In [1]: import numpy as np

In [2]: from numpy import linalg as LA

In [3]: np.set_printoptions(precision=2, suppress=True, linewidth=200, floatmode="fixed")

In [4]: mat = np.load("case1.npy")

In [5]: print(mat)
[[0.33 0.00 0.33 0.00 0.00 0.00 0.00 0.00 0.00 0.33]
 [0.00 0.33 0.00 0.00 0.00 0.00 0.00 0.33 0.33 0.00]
 [0.25 0.00 0.50 0.00 0.00 0.00 0.00 0.25 0.00 0.00]
 [0.00 0.17 0.00 0.33 0.17 0.00 0.17 0.17 0.00 0.00]
 [0.00 0.17 0.00 0.00 0.33 0.17 0.00 0.17 0.00 0.17]
 [0.17 0.00 0.00 0.17 0.00 0.17 0.17 0.17 0.17 0.00]
 [0.00 0.00 0.20 0.00 0.00 0.20 0.40 0.00 0.20 0.00]
 [0.00 0.00 0.00 0.00 0.25 0.00 0.25 0.25 0.25 0.00]
 [0.00 0.00 0.00 0.00 0.00 0.00 0.00 0.00 0.50 0.50]
 [0.00 0.17 0.17 0.00 0.17 0.17 0.00 0.17 0.00 0.17]]

In [6]: r0 = np.array([3, 0])

In [7]: print(np.correlate(mat[1], mat[3], "full"))
[0.00 0.00 0.00 0.06 0.06 0.00 0.06 0.11 0.00 0.11 0.11 0.06 0.06 0.17 0.11 0.06 0.06 0.00 0.00]

In [8]: B = np.array([[-3, 3, 2],
   ...:     [3, 3, 2],
   ...:     [1, -3, 3],
   ...:     [-1, 3, 1],
   ...:     [1, -1, -2],
   ...:     [2, 1, 1],
   ...:     [1, -2, 2],
   ...:     [-3, 3, 0],
   ...:     [2, 3, 3],
   ...:     [-2, -1, 2]])

In [9]: print(np.vstack([mat, B.T]).shape)
(13, 10)

In [10]: print(np.round(B.T @ mat.T, 2) + 0)
[[-1.33  0.67 -1.00  0.00  0.33 -0.33  1.40  0.25  0.00  0.33]
 [-0.33  3.00  0.00  1.50  0.67  1.83 -0.60  0.75  1.00  0.33]
 [ 2.33  1.67  2.00  0.67  0.17  1.50  2.20  0.75  2.50  1.00]]

In [11]: print(LA.matrix_rank(np.vstack([mat, B.T])))
10

In [12]: print(np.round(np.einsum("ik,kj->ij", mat, B), 2) + 0)
[[-1.33 -0.33  2.33]
 [ 0.67  3.00  1.67]
 [-1.00  0.00  2.00]
 [ 0.00  1.50  0.67]
 [ 0.33  0.67  0.17]
 [-0.33  1.83  1.50]
 [ 1.40 -0.60  2.20]
 [ 0.25  0.75  0.75]
 [ 0.00  1.00  2.50]
 [ 0.33  0.33  1.00]]

In [13]: rng = np.random.default_rng(1169)

In [14]: idx = rng.permutation(10)

In [15]: print(idx)
[5 7 9 8 2 4 0 1 3 6]

In [16]: B = mat[idx][:, idx]

In [17]: print(round(np.trace(B), 2))
3.32

In [18]: print(B)
[[0.17 0.17 0.00 0.17 0.00 0.00 0.17 0.00 0.17 0.17]
 [0.00 0.25 0.00 0.25 0.00 0.25 0.00 0.00 0.00 0.25]
 [0.17 0.17 0.17 0.00 0.17 0.17 0.00 0.17 0.00 0.00]
 [0.00 0.00 0.50 0.50 0.00 0.00 0.00 0.00 0.00 0.00]
 [0.00 0.25 0.00 0.00 0.50 0.00 0.25 0.00 0.00 0.00]
 [0.17 0.17 0.17 0.00 0.00 0.33 0.00 0.17 0.00 0.00]
 [0.00 0.00 0.33 0.00 0.33 0.00 0.33 0.00 0.00 0.00]
 [0.00 0.33 0.00 0.33 0.00 0.00 0.00 0.33 0.00 0.00]
 [0.00 0.17 0.00 0.00 0.00 0.17 0.00 0.17 0.33 0.17]
 [0.20 0.00 0.00 0.20 0.20 0.00 0.00 0.00 0.00 0.40]]

In [19]: print(np.diag(B))
[0.17 0.25 0.17 0.50 0.50 0.33 0.33 0.33 0.33 0.40]

In [20]: print(round(float(LA.det(B)), 2), np.round(LA.det(mat[idx]), 2))
0.0 -0.0
